$ python3 -q
>>> import numpy as np
>>> np.set_printoptions(precision=2, suppress=True, linewidth=120)
>>> J = np.array([[-3, 3, 3], [-3, 3, 1], [2, -2, -3], [0, -3, -3]])
>>> J
array([[-3,  3,  3],
       [-3,  3,  1],
       [ 2, -2, -3],
       [ 0, -3, -3]])
>>> out = np.c_[J[:, :2] @ np.array([[-2, -2], [-2, 1]]), np.array([1, -6, 0, -3])]
>>> print(out)
[[ 0  9  1]
 [ 0  9 -6]
 [ 0 -6  0]
 [ 6 -3 -3]]
>>> np.round(np.linalg.norm(out - J @ np.linalg.lstsq(J, out)[0], axis=0), 2) + 0
array([0.  , 0.  , 2.58])
>>> print(np.linalg.matrix_rank(out))
3
>>> np.round(np.linalg.lstsq(J, out[:, 0])[0], 2) + 0
array([-2., -2.,  0.])
>>> out = J / np.sqrt((J ** 2).mean(axis=1, keepdims=True))
>>> np.linalg.matrix_rank(out) == np.linalg.matrix_rank(J)
np.True_
>>> x = np.array([-4, -4, 5])
>>> target = J @ x
>>> print(target)
[ 15   5 -15  -3]
>>> np.round(np.linalg.pinv(J) @ J, 2) + 0
array([[1., 0., 0.],
       [0., 1., 0.],
       [0., 0., 1.]])
>>> np.linalg.lstsq(J, target)[0]
array([-4., -4.,  5.])
>>> rng = np.random.default_rng(854)
>>> target = target + 0.3 * rng.normal(size=4)
>>> print(target)
[ 14.79   5.03 -15.34  -2.7 ]
>>> b, *_ = np.linalg.lstsq(J, target)
>>> round(float(np.linalg.norm(target - J @ b)), 2)
0.37
>>> b.round()
array([-4., -4.,  5.])
>>> [round(float(np.linalg.norm(np.linalg.solve(J.T @ J + lam * np.eye(3), J.T @ target))), 2) for lam in (0, 1, 10, 100)]
[7.75, 5.22, 2.32, 0.98]
>>> U, sig, Vh = np.linalg.svd(J, full_matrices=False)
>>> np.abs(Vh[0])
array([0.49, 0.64, 0.59])
>>> sig / sig[0]
array([1.  , 0.31, 0.15])
>>> print(np.allclose(U * sig @ Vh, J))
True
>>> print(sig)
[8.51 2.61 1.31]
>>> proj = J @ np.linalg.solve(J.T @ J, J.T)
>>> np.trace(proj)
np.float64(3.0)
>>> np.round(np.linalg.eigvalsh(proj), 2) + 0
array([0., 1., 1., 1.])
>>> print(np.linalg.matrix_rank(np.eye(4) - proj))
1
>>> proj @ J[:, 2]
array([ 3.,  1., -3., -3.])
>>> print(proj.round(2) + 0)
[[ 0.48  0.22 -0.45  0.  ]
 [ 0.22  0.9   0.19  0.  ]
 [-0.45  0.19  0.62  0.  ]
 [ 0.    0.    0.    1.  ]]
>>> np.diag(proj)
array([0.48, 0.9 , 0.62, 1.  ])
>>> data = np.load("data.npy")
>>> print(data)
[[ 13.  -1.   4.   3.]
 [ 12.   4.   6.   5.]
 [ -4.   2.   3.   0.]
 [-16.   0.  -8.  -3.]]
>>> print(np.linalg.norm(data, axis=0))
[24.19  4.58 11.18  6.56]
>>> round(float(np.linalg.norm(data[2], 1)), 2), np.round(np.linalg.norm(data[2], np.inf), 2)
(9.0, np.float64(4.0))
>>> print(round(float(np.linalg.norm(data, "nuc")), 2))
36.73
>>> data[2] @ data[3]
np.float64(40.0)
>>> np.linalg.norm(data, axis=1).argmax()
np.int64(3)
>>> print(np.round(np.linalg.norm(data, 1), 2), round(float(np.linalg.norm(data, np.inf)), 2))
45.0 27.0
>>> np.round(np.linalg.norm(data[2] - data[3]), 2)
np.float64(16.67)
>>> w, vecs = np.linalg.eig(data)
>>> np.sort(np.linalg.eigvals(np.linalg.inv(data)))
array([0.2 , 0.2 , 0.25, 0.33])
>>> print(w)
[3. 4. 5. 5.]
>>> np.sort(np.linalg.eigvals(data @ data))
array([ 9., 16., 25., 25.])
>>> np.sort(np.linalg.eigvals(data.T))
array([3., 4., 5., 5.])
>>> np.round(data @ vecs[:, 0] - w[0] * vecs[:, 0], 2) + 0
array([0., 0., 0., 0.])
>>> m1 = np.load("block5.npy")
>>> m1
array([[ 0.96, -0.04, -0.19,  0.19],
       [-0.04,  0.96, -0.19,  0.19],
       [-0.19, -0.19,  0.04,  0.96],
       [ 0.19,  0.19,  0.96,  0.04]])
>>> x = np.array([7, 2, 3, 3])
>>> a = np.maximum(m1 @ x, 0)
>>> m1 * (a > 1e-9)[:, None]
array([[ 0.96, -0.04, -0.19,  0.19],
       [-0.04,  0.96, -0.19,  0.19],
       [-0.19, -0.19,  0.04,  0.96],
       [ 0.19,  0.19,  0.96,  0.04]])
>>> m1.T @ a
array([7., 2., 3., 3.])
>>> np.maximum(m1 @ (3 * x), 0)
array([19.96,  4.96,  3.81, 14.19])
>>> np.maximum(m1 @ x, 0) - np.maximum(-m1 @ x, 0)
array([6.65, 1.65, 1.27, 4.73])
>>> np.flatnonzero(a > 1e-9)
array([0, 1, 2, 3])
>>> def softmax(z):
...     e = np.exp(z - z.max(axis=-1, keepdims=True))
...     return e / e.sum(axis=-1, keepdims=True)
... 
>>> softmax(m1).sum(axis=1)
array([1., 1., 1., 1.])
>>> scores = m1 @ m1.T / np.sqrt(4)
>>> print(softmax(scores + np.triu(np.full(scores.shape, -np.inf), 1)))
[[1.   0.   0.   0.  ]
 [0.38 0.62 0.   0.  ]
 [0.27 0.27 0.45 0.  ]
 [0.22 0.22 0.22 0.35]]
>>> np.round(np.linalg.eigvalsh(m1).min(), 2)
np.float64(-1.0)
>>> print(np.round(m1[:, 1] @ m1[:, 2], 2))
0.0
>>> np.linalg.svd(m1, compute_uv=False)
array([1., 1., 1., 1.])
>>> np.linalg.norm(m1, axis=0)
array([1., 1., 1., 1.])
>>> K = np.loadtxt("case10.csv", delimiter=",")
>>> K
array([[0.07, 0.33, 0.2 , 0.33, 0.07],
       [0.06, 0.06, 0.25, 0.31, 0.31],
       [0.07, 0.29, 0.29, 0.29, 0.07],
       [0.14, 0.24, 0.24, 0.24, 0.14],
       [0.06, 0.31, 0.25, 0.31, 0.06]])
>>> # null space of dimension 1
>>> out = K + rng.integers(-2, 3, (5, 4)) @ rng.integers(-2, 3, (4, 5))
>>> out
array([[ 3.07,  2.33, -0.8 ,  5.33, -2.93],
       [-1.94, -0.94, -2.75, -2.69, -1.69],
       [-7.93, -1.71, -1.71,  6.29,  0.07],
       [ 4.14, -3.76,  4.24, -1.76, -3.86],
       [-1.94, -1.69, -1.75, -0.69, -2.94]])
>>> np.round(np.linalg.svd(out - K, compute_uv=False), 2) + 0
array([11.76,  7.78,  7.01,  5.  ,  0.  ])
>>> print(out - K)
[[ 3.  2. -1.  5. -3.]
 [-2. -1. -3. -3. -2.]
 [-8. -2. -2.  6.  0.]
 [ 4. -4.  4. -2. -4.]
 [-2. -2. -2. -1. -3.]]
>>> np.linalg.matrix_rank(out - K, tol=1e-8)
np.int64(4)
>>> U, sig, Vh = np.linalg.svd(out, full_matrices=False)
>>> U.shape, sig.shape, Vh.shape
((5, 5), (5,), (5, 5))
>>> np.abs(U[:, 0]).round(6).argmax()
np.int64(2)
>>> np.cumsum(sig ** 2) / np.sum(sig ** 2)
array([0.52, 0.75, 0.91, 1.  , 1.  ])
>>> U, sig, Vh = np.linalg.svd(K)
>>> print(sig.round(2) + 0)
[1.08 0.3  0.09 0.07 0.  ]
>>> print(np.argmax(sig[:-1] / (sig[1:] + 1e-6)) + 1)
4
>>> out = U[:, :4] @ np.diag(sig[:4]) @ Vh[:4]
>>> np.linalg.matrix_rank(out)
np.int64(4)
>>> round(np.linalg.norm(K - out, 2), 2), round(sig[4], 2)
(np.float64(0.0), np.float64(0.0))
>>> W0 = np.load("out2.npy")
>>> W0
array([[-2,  0, -2],
       [ 4,  0,  4]])
>>> U, sig, Vh = np.linalg.svd(W0)
>>> sig.round(2) + 0
array([6.32, 0.  ])
>>> out = U[:, :1] @ np.diag(sig[:1]) @ Vh[:1]
>>> round(np.linalg.norm(W0 - out) / np.linalg.norm(W0), 2)
np.float64(0.0)
>>> X = np.load("dump.npy")
>>> X
array([[ 2, -6,  4],
       [-2,  6, -4],
       [-2,  6, -4]])
>>> # looks like rank 1
>>> U, sig, Vh = np.linalg.svd(X)
>>> sig.round(2) + 0
array([12.96,  0.  ,  0.  ])
>>> print(np.argmax(sig[:-1] / (sig[1:] + 1e-6)) + 1)
1
>>> out = U[:, :1] @ np.diag(sig[:1]) @ Vh[:1]
>>> np.linalg.matrix_rank(X, rtol=0.05)
np.int64(1)
>>> print(round(float(np.linalg.norm(X - out, 2)), 2), round(sig[1], 2))
0.0 0.0
>>> np.linalg.matrix_rank(out)
np.int64(1)
